>>> import numpy as np
>>> np.set_printoptions(precision=2, suppress=True, linewidth=160, floatmode="fixed")
>>> tidy = lambda a: np.round(a, 2) + 0
>>> W0 = np.load("run2.npy")
>>> tidy(W0)
array([[ 0.99, -0.05,  0.06, -0.01],
       [-0.05,  0.61,  0.47, -0.10],
       [ 0.06,  0.47,  0.42,  0.12],
       [-0.01, -0.10,  0.12,  0.97]])
>>> # rank 3
>>> gram = W0.T @ W0
>>> tidy(np.trace(gram)), tidy((W0 ** 2).sum())
(np.float64(3.0), np.float64(3.0))
>>> tidy(np.diag(gram))
array([0.99, 0.61, 0.42, 0.97])
>>> tidy(np.linalg.svd(W0, compute_uv=False) ** 2)
array([1.00, 1.00, 1.00, 0.00])
>>> (W0 @ W0.T).shape
(4, 4)
>>> np.linalg.cond(W0) > 100
np.True_
>>> np.argsort(-np.linalg.norm(W0, axis=0).round(6), kind="stable")[:3]
array([0, 3, 1])
>>> tidy(np.linalg.norm(W0, 2) / np.linalg.norm(W0))
np.float64(0.58)
>>> evals, vecs = np.linalg.eigh(W0)
>>> x = np.array([-2, -5, 3, -2])
>>> tidy(np.linalg.eigvalsh(W0[1:, 1:]))
array([0.01, 1.00, 1.00])
>>> tidy(vecs * np.maximum(evals, 0) @ vecs.T)
array([[ 0.99, -0.05,  0.06, -0.01],
       [-0.05,  0.61,  0.47, -0.10],
       [ 0.06,  0.47,  0.42,  0.12],
       [-0.01, -0.10,  0.12,  0.97]])
>>> tidy(x @ W0 @ x / (x @ x)), tidy(evals[0]), tidy(evals[-1])
(np.float64(0.18), np.float64(0.0), np.float64(1.0))
>>> x = np.array([-8, -1, -1, -4])
>>> tidy(np.eye(4) - W0)
array([[ 0.01,  0.05, -0.06,  0.01],
       [ 0.05,  0.39, -0.47,  0.10],
       [-0.06, -0.47,  0.58, -0.12],
       [ 0.01,  0.10, -0.12,  0.03]])
>>> tidy((x - W0 @ x) @ (W0 @ x))
np.float64(0.0)
>>> tidy(np.linalg.eigvalsh(2 * W0 - np.eye(4)))
array([-1.00,  1.00,  1.00,  1.00])
>>> tidy(np.trace(np.linalg.pinv(W0) @ W0))
np.float64(3.0)
>>> np.linalg.lstsq(W0[:-1].T, W0[-1])[2]
np.int32(3)
>>> tidy(W0 @ np.linalg.pinv(W0) @ W0)
array([[ 0.99, -0.05,  0.06, -0.01],
       [-0.05,  0.61,  0.47, -0.10],
       [ 0.06,  0.47,  0.42,  0.12],
       [-0.01, -0.10,  0.12,  0.97]])
>>> F = np.array([[2, 3, -3],
...     [4, 4, 0],
...     [5, 4, -1],
...     [8, 4, -1],
...     [10, 3, -4],
...     [7, 5, -4],
...     [4, 5, -5],
...     [3, 8, -7],
...     [6, 6, -5],
...     [3, 5, -3],
...     [5, 7, -5],
...     [2, 7, -7],
...     [2, 8, -4],
...     [-1, 9, -6],
...     [-2, 11, -4],
...     [0, 10, -7],
...     [-3, 12, -8]])
>>> gram = np.cov(F, rowvar=False)
>>> np.argwhere(np.triu(np.abs(np.corrcoef(F.T)) > 0.8, 1))
array([[0, 1]])
>>> tidy(np.corrcoef(F[:, 1], F[:, 0])[0, 1])
np.float64(-0.81)
>>> tidy(np.corrcoef(F.T))
array([[ 1.00, -0.81,  0.49],
       [-0.81,  1.00, -0.70],
       [ 0.49, -0.70,  1.00]])
>>> np.median(F, axis=0)
array([ 3.00,  6.00, -4.00])
>>> A = np.array([[4, 4, 4, 4], [4, 8, 8, 8], [4, 8, 12, 12], [4, 8, 12, 16]])
>>> t3 = np.stack([A, 2 * A, A[::-1]])
>>> (t3 @ A.T).shape
(3, 4, 4)
>>> np.einsum("bij,cij->bc", t3, t3)
array([[1120, 2240,  864],
       [2240, 4480, 1728],
       [ 864, 1728, 1120]])
>>> t3.sum(axis=0)
array([[16, 20, 24, 28],
       [16, 32, 36, 36],
       [16, 32, 44, 44],
       [16, 28, 40, 52]])
>>> np.linalg.matrix_rank(t3)
array([4, 4, 4])
>>> np.linalg.matrix_rank(t3.reshape(3, -1))
np.int64(2)
>>> u = np.array([0, 0])
>>> np.polyval(u, W0[2])
array([0.00, 0.00, 0.00, 0.00])
>>> np.convolve(W0[2], u)
array([0.00, 0.00, 0.00, 0.00, 0.00])
>>> def softmax(z):
...     e = np.exp(z - z.max(axis=-1, keepdims=True))
...     return e / e.sum(axis=-1, keepdims=True)
... 
>>> tidy(softmax(10 * A[3]))
array([0.00, 0.00, 0.00, 1.00])
>>> tidy(softmax(A[3] + -2))
array([0.00, 0.00, 0.02, 0.98])
>>> att = A @ A.T / np.sqrt(4)
>>> tidy(softmax(att))
array([[0.00, 0.00, 0.00, 1.00],
       [0.00, 0.00, 0.00, 1.00],
       [0.00, 0.00, 0.00, 1.00],
       [0.00, 0.00, 0.00, 1.00]])
>>> softmax(att).round(6).argmax(axis=1)
array([3, 3, 3, 3])
>>> tidy(softmax(att)[3] @ A)
array([ 4.00,  8.00, 12.00, 16.00])
>>> W = np.array([[1, 2, 2, 3, 3], [1, 0, 2, 1, 1], [1, 2, 1, 1, 2], [3, 0, 2, 3, 1]])
>>> c = np.array([9, 8, 3, 3, 9])
>>> act = np.maximum(A @ W + c, 0)
>>> (act > 0).astype(int)
array([[1, 1, 1, 1, 1],
       [1, 1, 1, 1, 1],
       [1, 1, 1, 1, 1],
       [1, 1, 1, 1, 1]])
>>> np.linalg.matrix_rank(act)
np.int64(4)
>>> W2 = np.array([[-9, 9, -5], [7, -1, -7], [-2, -8, -5], [-1, -1, -4], [-2, -8, -5]])
>>> act @ W2
array([[ -300,  -306,  -813],
       [ -516,  -442, -1229],
       [ -668,  -514, -1549],
       [ -812,  -514, -1717]])
>>> (act @ W2).round(6).argmax(axis=1)
array([0, 1, 1, 1])
>>> u = np.array([-1, 2, -1, 0])
>>> rng = np.random.default_rng(5701)
>>> M = np.outer(rng.normal(size=19), u) + 0.1 * rng.normal(size=(19, 4))
>>> tidy(M)
array([[ 0.24, -0.22,  0.00, -0.08],
       [-1.11,  2.30, -1.22, -0.15],
       [ 0.44, -0.62,  0.40, -0.06],
       [ 0.51, -1.27,  0.71, -0.03],
       [ 0.53, -0.96,  0.44,  0.12],
       [ 0.79, -1.18,  0.51,  0.06],
       [-0.52,  1.31, -0.74,  0.10],
       [-1.38,  2.66, -1.35,  0.29],
       [-1.58,  3.02, -1.44, -0.10],
       [-1.22,  2.61, -1.28,  0.10],
       [-0.49,  1.24, -0.59, -0.03],
       [ 0.06, -0.24,  0.17,  0.13],
       [ 0.40, -0.74,  0.44, -0.02],
       [-0.88,  1.39, -0.70, -0.08],
       [-0.61,  1.26, -0.64, -0.18],
       [-1.01,  1.96, -0.86,  0.04],
       [-1.59,  3.01, -1.41,  0.11],
       [ 0.38, -0.82,  0.47,  0.12],
       [-1.58,  3.05, -1.58, -0.06]])
>>> Q, Rm = np.linalg.qr(M)
>>> tidy(np.abs(np.diag(Rm)))
array([4.07, 0.85, 0.28, 0.50])
>>> tidy(Rm)
array([[-4.07,  7.88, -3.90,  0.02],
       [ 0.00, -0.85,  0.54,  0.00],
       [ 0.00,  0.00, -0.28, -0.05],
       [ 0.00,  0.00,  0.00,  0.50]])
>>> tidy(Q @ Rm)
array([[ 0.24, -0.22,  0.00, -0.08],
       [-1.11,  2.30, -1.22, -0.15],
       [ 0.44, -0.62,  0.40, -0.06],
       [ 0.51, -1.27,  0.71, -0.03],
       [ 0.53, -0.96,  0.44,  0.12],
       [ 0.79, -1.18,  0.51,  0.06],
       [-0.52,  1.31, -0.74,  0.10],
       [-1.38,  2.66, -1.35,  0.29],
       [-1.58,  3.02, -1.44, -0.10],
       [-1.22,  2.61, -1.28,  0.10],
       [-0.49,  1.24, -0.59, -0.03],
       [ 0.06, -0.24,  0.17,  0.13],
       [ 0.40, -0.74,  0.44, -0.02],
       [-0.88,  1.39, -0.70, -0.08],
       [-0.61,  1.26, -0.64, -0.18],
       [-1.01,  1.96, -0.86,  0.04],
       [-1.59,  3.01, -1.41,  0.11],
       [ 0.38, -0.82,  0.47,  0.12],
       [-1.58,  3.05, -1.58, -0.06]])
>>> tidy(np.trace(Q @ Q.T))
np.float64(4.0)
>>> tidy(Q.T @ Q)
array([[1.00, 0.00, 0.00, 0.00],
       [0.00, 1.00, 0.00, 0.00],
       [0.00, 0.00, 1.00, 0.00],
       [0.00, 0.00, 0.00, 1.00]])
>>> round(np.log10(np.linalg.cond(M)))
2
>>> np.linalg.matrix_rank(M, rtol=0.1)
np.int64(1)
>>> arr = np.array([[0.7, 0.0, 1.5],
...     [-0.2, 1.8, 0.3],
...     [-2.0, 0.9, -1.0],
...     [-1.5, 0.0, -1.7],
...     [-0.5, -0.9, -0.5],
...     [0.6, -1.3, 1.4],
...     [0.1, -0.5, 1.9],
...     [0.3, 0.2, 0.3],
...     [1.8, -0.6, -0.5],
...     [-1.7, -1.4, 1.0],
...     [-0.3, 0.8, 0.7]])
>>> arr[:, 0] = -3 * arr[:, 2] + 0.02 * rng.normal(size=11)
>>> tidy(arr)
array([[-4.47,  0.00,  1.50],
       [-0.92,  1.80,  0.30],
       [ 2.97,  0.90, -1.00],
       [ 5.09,  0.00, -1.70],
       [ 1.49, -0.90, -0.50],
       [-4.22, -1.30,  1.40],
       [-5.71, -0.50,  1.90],
       [-0.93,  0.20,  0.30],
       [ 1.46, -0.60, -0.50],
       [-3.03, -1.40,  1.00],
       [-2.08,  0.80,  0.70]])
>>> x = np.array([3, 2, 4])
>>> rhs = arr @ x
>>> tidy(rhs)
array([ -7.42,   2.03,   6.70,   8.47,   0.67,  -9.65, -10.53,  -1.20,   1.18,  -7.88,  -1.85])
>>> tidy(np.linalg.solve(arr.T @ arr, arr.T @ rhs))
array([3.00, 2.00, 4.00])
>>> tidy(np.linalg.pinv(arr) @ arr)
array([[1.00, 0.00, 0.00],
       [0.00, 1.00, 0.00],
       [0.00, 0.00, 1.00]])
>>> tidy(np.linalg.lstsq(arr, rhs)[0])
array([3.00, 2.00, 4.00])
>>> rhs = rhs + 0.02 * rng.normal(size=11)
>>> tidy(rhs)
array([ -7.41,   2.04,   6.70,   8.46,   0.66,  -9.64, -10.56,  -1.20,   1.17,  -7.86,  -1.84])
>>> c, *_ = np.linalg.lstsq(arr, rhs)
>>> tidy(np.linalg.norm(rhs - arr @ c))
np.float64(0.05)
>>> c.round()
array([3.00, 2.00, 4.00])
>>> [round(float(np.linalg.norm(np.linalg.solve(arr.T @ arr + lam * np.eye(3), arr.T @ rhs))), 2) for lam in (0, 1, 10, 100)]
[5.35, 2.41, 1.84, 1.02]
